% python3 -q
>>> import numpy as np
>>> import numpy.linalg as la
>>> np.set_printoptions(suppress=True, linewidth=160)
>>> def tidy(a):
...     return np.round(a, 2) + 0
... 
>>> E = np.array([[1, -5, -1], [-3, 4, 5], [4, -2, 2]])
>>> print(E)
[[ 1 -5 -1]
 [-3  4  5]
 [ 4 -2  2]]
>>> rng = np.random.default_rng(26)
>>> labels = rng.permutation(3)
>>> Y = E[:, labels] * rng.choice([-1, 1], 3)
>>> print(Y)
[[-1  5 -1]
 [ 5 -4  3]
 [ 2  2 -4]]
>>> Uu, _, Vh = la.svd(E.T @ Y)
>>> print(tidy(Uu @ Vh))
[[ 0.  0. -1.]
 [ 0. -1.  0.]
 [ 1.  0.  0.]]
>>> print(tidy(la.lstsq(E, Y)[0]))
[[ 0.  0. -1.]
 [ 0. -1.  0.]
 [ 1.  0.  0.]]
>>> print((E - E.T) / 2)
[[ 0.  -1.  -2.5]
 [ 1.   0.   3.5]
 [ 2.5 -3.5  0. ]]
>>> print(np.allclose(E, E.T))
False
>>> print(tidy(np.abs(la.eigvals(E)).max()))
6.21
>>> print(E @ E)
[[ 12 -23 -28]
 [  5  21  33]
 [ 18 -32 -10]]
>>> print(np.trace(E))
7
>>> w1 = np.array([[-3, -2], [-2, 3], [-2, 3]])
>>> beta = np.array([0, -1])
>>> hid = np.maximum(E @ w1 + beta, 0)
>>> print(hid)
[[ 9  0]
 [ 0 32]
 [ 0  0]]
>>> print(la.matrix_rank(hid))
2
>>> Z = np.array([[-1, 0, 1], [1, 2, -1]])
>>> print(w1 @ Z)
[[ 1 -4 -1]
 [ 5  6 -5]
 [ 5  6 -5]]
>>> print((hid @ Z).round(6).argmax(axis=1))
[2 1 0]
>>> print(hid @ Z)
[[ -9   0   9]
 [ 32  64 -32]
 [  0   0   0]]
>>> def softmax(z):
...     e = np.exp(z - z.max(axis=-1, keepdims=True))
...     return e / e.sum(axis=-1, keepdims=True)
... 
>>> print(tidy(softmax(E[0])))
[0.88 0.   0.12]
>>> print(tidy(softmax(10 * E[0])))
[1. 0. 0.]
>>> scores = E @ E.T / np.sqrt(3)
>>> print(tidy(softmax(scores)[0] @ E))
[ 1. -5. -1.]
>>> print(tidy(softmax(scores)))
[[1. 0. 0.]
 [0. 1. 0.]
 [0. 0. 1.]]
>>> print(tidy(la.det(E.T)))
-102.0
>>> print(tidy(la.eigvals(E)))
[-2.65+0.j    4.82+3.91j  4.82-3.91j]
>>> print(tidy(np.poly(E)))
[  1.  -7.  13. 102.]
>>> F = np.loadtxt("sample15.csv", delimiter=",")
>>> print(F)
[[ 5.9  -2.53  1.08]
 [-0.53 -1.18 -1.11]
 [-1.06  0.75  0.17]
 [-0.28  0.09 -0.2 ]
 [ 2.87 -1.01  1.09]
 [-7.1   2.46 -1.53]
 [-7.54  2.94 -1.67]
 [-0.32  1.61  0.78]
 [-2.65  1.62 -0.86]
 [-6.69  3.68 -0.62]
 [ 1.69 -0.16  0.82]
 [ 8.79 -2.13  2.88]
 [ 6.51 -3.52  0.93]
 [ 5.52 -0.48  2.09]
 [ 2.4  -1.64  0.5 ]
 [ 4.88 -2.29  0.94]
 [ 5.06 -2.83  0.59]
 [-4.64  1.83 -1.19]
 [ 4.54 -0.06  2.35]
 [ 1.21 -0.85  0.21]
 [-5.73  1.86 -1.41]
 [ 5.33 -1.57  1.61]
 [-1.56  2.29  1.21]
 [-7.58  3.9  -1.34]
 [ 0.94 -0.56 -0.04]
 [-3.78  1.47 -0.88]]
>>> d = la.norm(F[:, None] - F[None], axis=-1)
>>> print(la.matrix_rank(d ** 2))
5
>>> print(np.unravel_index(d.round(6).argmax(), d.shape))
(np.int64(11), np.int64(23))
>>> print(d.mean(axis=1).argmax())
11
>>> print(np.flatnonzero(d[10] < d.mean() / 2))
[ 1  2  3  4  7 10 14 19 24]
>>> print(tidy(d[:5, :5]))
[[0.   6.93 7.75 6.83 3.39]
 [6.93 0.   2.38 1.58 4.05]
 [7.75 2.38 0.   1.09 4.4 ]
 [6.83 1.58 1.09 0.   3.58]
 [3.39 4.05 4.4  3.58 0.  ]]
>>> print((d + 1e9 * np.eye(26)).round(6).argmin(axis=1))
[16  3  3  2 14  6  5  2 25 23 19 12  0 18  4 16 15 25 13 24 17 15  7  6 19 17]
>>> Ac = F - F.mean(axis=0)
>>> Uu, sigma, Vh = la.svd(Ac, full_matrices=False)
>>> print(np.searchsorted(np.cumsum(sigma ** 2) / (sigma ** 2).sum(), 0.9) + 1)
1
>>> print(tidy(Vh[0] * np.sign(Vh[0, np.abs(Vh[0]).argmax()])))
[ 0.91 -0.36  0.21]
>>> print(np.abs(Vh[0]).argmax())
0
>>> print(tidy((sigma ** 2).sum() ** 2 / (sigma ** 4).sum()))
1.08
>>> print(tidy(Ac.mean(axis=0)))
[0. 0. 0.]
>>> print((np.sign(Uu[:, 0]) == np.sign(Uu[0, 0])).astype(int))
[1 0 0 0 1 0 0 0 0 0 1 1 1 1 1 1 1 0 1 1 0 1 0 0 1 0]
>>> print(tidy(np.abs(Vh[-1])))
[0.38 0.52 0.77]
>>> print(tidy(sigma))
[26.69  5.09  0.91]
